% python3 -q
>>> import numpy as np
>>> np.set_printoptions(precision=3, suppress=True, linewidth=160, sign=" ")
>>> m1 = np.loadtxt("case10.csv", delimiter=",")
>>> m1
array([[-0.557, -0.2  , -1.5  , -1.1  , -0.6  ,  0.3  ],
       [ 2.673,  0.9  , -0.2  , -1.   ,  0.2  ,  0.6  ],
       [-0.467, -0.1  , -0.4  ,  0.2  , -0.3  ,  0.9  ],
       [-5.597, -1.9  ,  0.2  ,  0.4  ,  1.3  ,  0.2  ],
       [ 1.004,  0.3  ,  0.7  ,  0.3  , -0.9  , -0.2  ],
       [-1.243, -0.4  ,  1.6  ,  0.7  ,  0.6  ,  0.4  ],
       [-1.854, -0.6  , -0.3  , -0.5  , -0.4  ,  1.   ],
       [-4.261, -1.5  , -0.8  ,  1.   ,  0.7  , -2.   ],
       [ 2.176,  0.7  ,  0.4  ,  0.5  , -1.9  ,  1.5  ],
       [ 0.612,  0.2  ,  1.   , -0.6  , -0.6  ,  0.2  ],
       [ 1.239,  0.4  ,  0.   , -0.7  ,  0.2  ,  0.6  ],
       [ 2.979,  1.   , -1.   ,  0.4  , -0.1  ,  0.1  ],
       [ 3.444,  1.2  , -0.1  ,  1.1  ,  0.   , -0.3  ],
       [ 5.11 ,  1.7  , -0.5  ,  0.4  ,  1.3  , -1.7  ],
       [-0.713, -0.2  , -1.5  ,  0.   , -0.3  , -0.1  ],
       [ 2.724,  0.9  , -0.3  ,  0.1  ,  0.3  , -1.2  ],
       [ 2.099,  0.7  ,  0.8  ,  0.2  , -1.1  ,  2.2  ],
       [-4.44 , -1.6  , -1.7  ,  0.9  , -0.7  , -0.3  ],
       [ 0.915,  0.3  ,  0.6  ,  0.9  , -1.3  ,  0.3  ],
       [-2.635, -0.9  ,  1.3  , -0.1  , -1.5  ,  0.3  ],
       [ 0.401,  0.1  , -1.   ,  0.2  , -0.3  , -0.1  ],
       [ 1.97 ,  0.6  , -1.5  ,  1.3  , -0.6  ,  1.2  ],
       [ 1.402,  0.5  , -0.9  , -1.1  , -0.1  ,  0.8  ],
       [-1.187, -0.4  ,  0.6  ,  2.   , -0.2  ,  1.   ],
       [ 1.97 ,  0.7  ,  2.5  , -1.6  , -0.6  , -1.   ],
       [-2.016, -0.6  ,  2.3  , -0.6  ,  0.4  , -0.6  ],
       [-4.721, -1.6  ,  0.   , -0.5  , -2.2  , -1.5  ],
       [-0.499, -0.2  , -0.2  , -0.2  ,  1.3  ,  0.6  ],
       [ 1.205,  0.4  ,  1.   ,  0.5  ,  0.4  ,  1.1  ],
       [-2.761, -0.9  ,  0.   , -1.1  ,  0.1  , -1.5  ],
       [-0.071,  0.   ,  0.6  , -1.7  , -0.6  ,  0.5  ],
       [-3.743, -1.2  ,  0.1  , -0.5  ,  1.7  , -0.3  ],
       [ 3.269,  1.1  , -2.3  , -0.5  , -1.   ,  0.2  ]])
>>> dist = np.linalg.norm(m1[:, None] - m1[None], axis=-1)
>>> np.unravel_index(dist.round(6).argmax(), dist.shape)
(np.int64(3), np.int64(13))
>>> np.flatnonzero(dist[31] < dist.mean() / 2)
array([ 31])
>>> dist.shape
(33, 33)
>>> proj = m1 @ np.linalg.solve(m1.T @ m1, m1.T)
>>> np.round(np.linalg.eigvalsh(proj), 3) + 0
array([ 0.,  0.,  0.,  0.,  0.,  0.,  0.,  0.,  0.,  0.,  0.,  0.,  0.,  0.,  0.,  0.,  0.,  0.,  0.,  0.,  0.,  0.,  0.,  0.,  0.,  0.,  0.,  1.,  1.,  1.,
        1.,  1.,  1.])
>>> np.round(np.trace(proj), 3)
np.float64(6.0)
>>> proj @ m1[:, 0]
array([-0.557,  2.673, -0.467, -5.597,  1.004, -1.243, -1.854, -4.261,  2.176,  0.612,  1.239,  2.979,  3.444,  5.11 , -0.713,  2.724,  2.099, -4.44 ,  0.915,
       -2.635,  0.401,  1.97 ,  1.402, -1.187,  1.97 , -2.016, -4.721, -0.499,  1.205, -2.761, -0.071, -3.743,  3.269])
>>> F = np.load("run7.npy")
>>> F
array([[ 1, -2,  3, -5, -1, -2,  5, -3],
       [ 3,  0,  5, -3,  1,  0,  7, -1],
       [ 0, -3,  2, -6, -2, -3,  4, -4],
       [ 1, -2,  3, -5, -1, -2,  5, -3],
       [ 3,  0,  5, -3,  1,  0,  7, -1],
       [-1, -4,  1, -7, -3, -4,  3, -5]])
>>> # column 5 repeats column 1
>>> w1 = np.array([[-2, -3, 1, 1, 0],
...     [1, 3, 0, -3, -1],
...     [-1, 3, 0, 0, -1],
...     [-1, 3, -3, 1, -2],
...     [3, 1, 1, 3, -2],
...     [-2, -2, 2, -1, 2],
...     [-3, 1, -3, 0, 2],
...     [3, -3, 1, 0, -1]])
>>> coef = np.array([3, 2, 1, 0, 1])
>>> H = np.maximum(F @ w1 + coef, 0)
>>> (H > 0).astype(int)
array([[ 0,  1,  0,  1,  1],
       [ 0,  1,  0,  1,  1],
       [ 0,  1,  0,  0,  1],
       [ 0,  1,  0,  1,  1],
       [ 0,  1,  0,  1,  1],
       [ 0,  0,  0,  0,  1]])
>>> (H > 0).mean(axis=0)
array([ 0.   ,  0.833,  0.   ,  0.667,  1.   ])
>>> W2 = np.array([[-2, 1, -3], [1, 2, 1], [-1, 1, -2], [-3, 3, 1], [3, 2, -1]])
>>> H @ W2
array([[ 64,  53, -16],
       [ 46,  59,  -2],
       [ 73,  50, -23],
       [ 64,  53, -16],
       [ 46,  59,  -2],
       [ 81,  54, -27]])
>>> u = np.array([4, 1, 5, 3, 0, 0, 1]) + 0.5
>>> mat = np.outer(u, u) / (u @ u)
>>> mat
array([[ 0.299,  0.1  ,  0.365,  0.232,  0.033,  0.033,  0.1  ],
       [ 0.1  ,  0.033,  0.122,  0.077,  0.011,  0.011,  0.033],
       [ 0.365,  0.122,  0.446,  0.284,  0.041,  0.041,  0.122],
       [ 0.232,  0.077,  0.284,  0.181,  0.026,  0.026,  0.077],
       [ 0.033,  0.011,  0.041,  0.026,  0.004,  0.004,  0.011],
       [ 0.033,  0.011,  0.041,  0.026,  0.004,  0.004,  0.011],
       [ 0.1  ,  0.033,  0.122,  0.077,  0.011,  0.011,  0.033]])
>>> round(np.linalg.det(mat), 3)
np.float64(0.0)
>>> (mat + mat.T) / 2
array([[ 0.299,  0.1  ,  0.365,  0.232,  0.033,  0.033,  0.1  ],
       [ 0.1  ,  0.033,  0.122,  0.077,  0.011,  0.011,  0.033],
       [ 0.365,  0.122,  0.446,  0.284,  0.041,  0.041,  0.122],
       [ 0.232,  0.077,  0.284,  0.181,  0.026,  0.026,  0.077],
       [ 0.033,  0.011,  0.041,  0.026,  0.004,  0.004,  0.011],
       [ 0.033,  0.011,  0.041,  0.026,  0.004,  0.004,  0.011],
       [ 0.1  ,  0.033,  0.122,  0.077,  0.011,  0.011,  0.033]])
>>> mat @ mat
array([[ 0.299,  0.1  ,  0.365,  0.232,  0.033,  0.033,  0.1  ],
       [ 0.1  ,  0.033,  0.122,  0.077,  0.011,  0.011,  0.033],
       [ 0.365,  0.122,  0.446,  0.284,  0.041,  0.041,  0.122],
       [ 0.232,  0.077,  0.284,  0.181,  0.026,  0.026,  0.077],
       [ 0.033,  0.011,  0.041,  0.026,  0.004,  0.004,  0.011],
       [ 0.033,  0.011,  0.041,  0.026,  0.004,  0.004,  0.011],
       [ 0.1  ,  0.033,  0.122,  0.077,  0.011,  0.011,  0.033]])
>>> np.round(np.sort(np.abs(np.linalg.eigvals(mat))), 3) + 0
array([ 0.,  0.,  0.,  0.,  0.,  0.,  1.])
